$ python3 -q
>>> import numpy as np
>>> np.set_printoptions(precision=3, suppress=True, linewidth=160)
>>> arr = np.array([[-7, 3, -1, 1, 2, -1, 1],
...     [3, 26, 0, -1, 1, 0, 3],
...     [2, -2, -26, -2, 3, 0, 3],
...     [3, -1, 2, 6, -3, 0, 2],
...     [-3, 1, 0, -3, 2, 0, -3],
...     [-2, 3, -1, -1, 0, -17, 0],
...     [1, 1, 2, -1, -3, 1, 13]])
>>> arr
array([[ -7,   3,  -1,   1,   2,  -1,   1],
       [  3,  26,   0,  -1,   1,   0,   3],
       [  2,  -2, -26,  -2,   3,   0,   3],
       [  3,  -1,   2,   6,  -3,   0,   2],
       [ -3,   1,   0,  -3,   2,   0,  -3],
       [ -2,   3,  -1,  -1,   0, -17,   0],
       [  1,   1,   2,  -1,  -3,   1,  13]])
>>> np.linalg.norm(arr, axis=1)
array([ 8.124, 26.382, 26.571,  7.937,  5.657, 17.436, 13.638])
>>> round(float(np.linalg.norm(arr[4], 1)), 3), round(np.linalg.norm(arr[4], np.inf), 3)
(12.0, np.float64(3.0))
>>> round(np.linalg.norm(arr, 2), 3)
np.float64(27.321)
>>> np.linalg.norm(arr, axis=1).argmax()
np.int64(2)
>>> np.round(np.linalg.norm(arr) ** 2 / np.linalg.norm(arr, 2) ** 2, 3)
np.float64(2.75)
>>> np.round(np.linalg.norm(arr, "nuc"), 3)
np.float64(100.129)
>>> f = np.array([0, 0, 1, -1, -2, 0, -2])
>>> out = arr + np.outer(f, np.eye(7)[6])
>>> np.linalg.matrix_rank(out - arr)
np.int64(1)
>>> round(float(np.linalg.det(out) / np.linalg.det(arr)), 3), round(1 + np.linalg.solve(arr, f)[6], 3)
(3.108, np.float64(3.108))
>>> out
array([[ -7.,   3.,  -1.,   1.,   2.,  -1.,   1.],
       [  3.,  26.,   0.,  -1.,   1.,   0.,   3.],
       [  2.,  -2., -26.,  -2.,   3.,   0.,   4.],
       [  3.,  -1.,   2.,   6.,  -3.,   0.,   1.],
       [ -3.,   1.,   0.,  -3.,   2.,   0.,  -5.],
       [ -2.,   3.,  -1.,  -1.,   0., -17.,   0.],
       [  1.,   1.,   2.,  -1.,  -3.,   1.,  11.]])
>>> x = np.array([1, -2, 1, 0, -1, -1, -1])
>>> h = np.maximum(out @ x, 0)
>>> np.maximum(out @ (3 * x), 0)
array([ 0.,  0.,  0., 27.,  0., 24.,  0.])
>>> np.tanh(out @ x)
array([-1.   , -1.   , -1.   ,  1.   , -0.964,  1.   , -1.   ])
>>> rng = np.random.default_rng(201)
>>> labels = rng.permutation(7)
>>> labels
array([3, 2, 4, 0, 5, 1, 6])
>>> out = arr[labels][:, labels]
>>> np.allclose(out, arr)
False
>>> np.sort(np.abs(np.linalg.eigvals(out)))
array([ 0.238,  6.935,  7.173, 13.589, 17.23 , 25.925, 26.566])
>>> np.trace(out)
np.int64(-3)
>>> U, s, Vh = np.linalg.svd(arr)
>>> np.argmax(s[:-1] / (s[1:] + 1e-6)) + 1
np.int64(6)
>>> out = U[:, :6] @ np.diag(s[:6]) @ Vh[:6]
>>> round(float(np.linalg.norm(arr - out) / np.linalg.norm(arr)), 3)
0.005
>>> np.linalg.matrix_rank(arr, rtol=0.05)
np.int64(6)
>>> J = rng.normal(size=(28, 3))
>>> J = 20 * J / np.linalg.norm(J, axis=1, keepdims=True)
>>> J
array([[ 19.487,   3.187,  -3.178],
       [  3.529,   5.827,  18.804],
       [  1.547,  18.492,  -7.461],
       [ -1.887, -19.774,   2.33 ],
       [ 13.407, -10.927, -10.042],
       [-10.114,  16.796,   3.951],
       [-10.368,   0.679, -17.09 ],
       [-15.902, -10.074,   6.755],
       [ -4.689,   1.015,  19.416],
       [ -4.694,  15.804, -11.322],
       [ 13.104,  -8.506, -12.488],
       [  5.092,  -4.99 ,  18.686],
       [  9.884, -17.385,  -0.286],
       [ 16.441,  -2.328,  11.148],
       [  1.851,  -5.942, -19.007],
       [ -5.448, -13.517,  13.697],
       [ -1.476, -11.851,  16.043],
       [-13.871,   8.425,  11.689],
       [ 11.574,   4.895,  15.559],
       [ -0.923,   9.007,  17.833],
       [  3.211,   8.293, -17.914],
       [ 14.247,  13.971,  -1.355],
       [  8.665,  17.048,   5.855],
       [ 17.585,  -4.663,  -8.307],
       [  2.221, -19.876,   0.016],
       [ 19.289,  -2.111,  -4.846],
       [-10.552,  16.874,   1.978],
       [  3.117,   8.094,  18.021]])
>>> labels = J[:, 1] > np.median(J[:, 1])
>>> f = J[labels].mean(axis=0) - J[~labels].mean(axis=0)
>>> round(float((((J - J.mean(axis=0)) @ f > 0) == labels).mean()), 3)
0.964
>>> ((J - J.mean(axis=0)) @ f > 0).astype(int)
array([0, 1, 1, 0, 0, 1, 0, 0, 1, 1, 0, 0, 0, 0, 0, 0, 0, 1, 1, 1, 1, 1, 1, 0, 0, 0, 1, 1])
